$ python3 -q
>>> import numpy as np
>>> import numpy.linalg as la
>>> np.set_printoptions(precision=3, suppress=True, linewidth=120, legacy="1.25")
>>> mat = np.load("a.npy")
>>> print(mat)
[[ 4.  0. -2.]
 [ 3.  1.  1.]
 [ 0.  0.  2.]]
>>> O, vecs = la.qr(mat[:, :1])[0], la.qr(mat[:, 1:])[0]
>>> sig = la.svd(O.T @ vecs, compute_uv=False)
>>> (sig > 0.9).sum()
0
>>> np.degrees(np.arccos(sig.clip(0, 1)))
array([34.45])
>>> sig
array([0.825])
>>> arr = np.loadtxt("sample15.csv", delimiter=",")
>>> print(arr)
[[0. 1. 1. 1. 0. 0. 0. 0. 0. 0. 0.]
 [1. 0. 0. 1. 0. 0. 0. 1. 0. 0. 0.]
 [1. 0. 0. 1. 0. 0. 0. 1. 0. 0. 0.]
 [1. 1. 1. 0. 0. 0. 0. 0. 0. 0. 1.]
 [0. 0. 0. 0. 0. 0. 0. 1. 0. 1. 0.]
 [0. 0. 0. 0. 0. 0. 0. 0. 0. 1. 0.]
 [0. 0. 0. 0. 0. 0. 0. 1. 0. 0. 0.]
 [0. 1. 1. 0. 1. 0. 1. 0. 0. 0. 0.]
 [0. 0. 0. 0. 0. 0. 0. 0. 0. 0. 0.]
 [0. 0. 0. 0. 1. 1. 0. 0. 0. 0. 0.]
 [0. 0. 0. 1. 0. 0. 0. 0. 0. 0. 0.]]
>>> round(la.eigvalsh(arr).min(), 3)
-2.488
>>> [round(float(la.det(arr[:i, :i])), 2) + 0 for i in range(1, 12)]
[0.0, -1.0, 0.0, 0.0, 0.0, 0.0, 0.0, 0.0, 0.0, 0.0, 0.0]
>>> Uu, sig, VT = la.svd(arr)
>>> sig.round(3) + 0
array([3.024, 2.488, 1.685, 1.515, 1.335, 1.058, 0.731, 0.302, 0.   , 0.   , 0.   ])
>>> A2 = Uu[:, :8] @ np.diag(sig[:8]) @ VT[:8]
>>> la.matrix_rank(arr, rtol=0.05)
8
>>> print(A2.round(3) + 0)
[[0. 1. 1. 1. 0. 0. 0. 0. 0. 0. 0.]
 [1. 0. 0. 1. 0. 0. 0. 1. 0. 0. 0.]
 [1. 0. 0. 1. 0. 0. 0. 1. 0. 0. 0.]
 [1. 1. 1. 0. 0. 0. 0. 0. 0. 0. 1.]
 [0. 0. 0. 0. 0. 0. 0. 1. 0. 1. 0.]
 [0. 0. 0. 0. 0. 0. 0. 0. 0. 1. 0.]
 [0. 0. 0. 0. 0. 0. 0. 1. 0. 0. 0.]
 [0. 1. 1. 0. 1. 0. 1. 0. 0. 0. 0.]
 [0. 0. 0. 0. 0. 0. 0. 0. 0. 0. 0.]
 [0. 0. 0. 0. 1. 1. 0. 0. 0. 0. 0.]
 [0. 0. 0. 1. 0. 0. 0. 0. 0. 0. 0.]]
>>> la.matrix_rank(A2)
8
>>> print(np.argwhere(np.triu(arr)))
[[ 0  1]
 [ 0  2]
 [ 0  3]
 [ 1  3]
 [ 1  7]
 [ 2  3]
 [ 2  7]
 [ 3 10]
 [ 4  7]
 [ 4  9]
 [ 5  9]
 [ 6  7]]
>>> Lm = np.diag(arr.sum(axis=1)) - arr
>>> print((la.eigvalsh(Lm) < 1e-8).sum())
2
>>> Lm @ np.ones(11)
array([0., 0., 0., 0., 0., 0., 0., 0., 0., 0., 0.])
>>> print(round(la.det(Lm[1:, 1:])))
0
>>> M = np.load("arr.npy")
>>> print(M)
[[-1. -2.  0.  0.  0.  0. -2.  0.  0.  0.]
 [-2. -1.  0.  0.  0.  0. -2.  0.  0.  0.]
 [ 0.  0. -1.  0.  0.  0.  0. -2. -2.  0.]
 [ 0.  0.  0. -1. -2. -2.  0.  0.  0. -2.]
 [ 0.  0.  0. -2. -1. -2.  0.  0.  0. -2.]
 [ 0.  0.  0. -2. -2. -1.  0.  0.  0. -2.]
 [-2. -2.  0.  0.  0.  0. -1.  0.  0.  0.]
 [ 0.  0. -2.  0.  0.  0.  0. -1. -2.  0.]
 [ 0.  0. -2.  0.  0.  0.  0. -2. -1.  0.]
 [ 0.  0.  0. -2. -2. -2.  0.  0.  0. -1.]]
>>> x = np.array([-2, 0, -2, 0, 2, 2, 2, -2, 0, -2])
>>> a = np.maximum(M @ x, 0)
>>> np.maximum(M @ (3 * x), 0)
array([ 0.,  0., 18.,  0.,  0.,  0.,  6., 18., 24.,  0.])
>>> a
array([0., 0., 6., 0., 0., 0., 2., 6., 8., 0.])
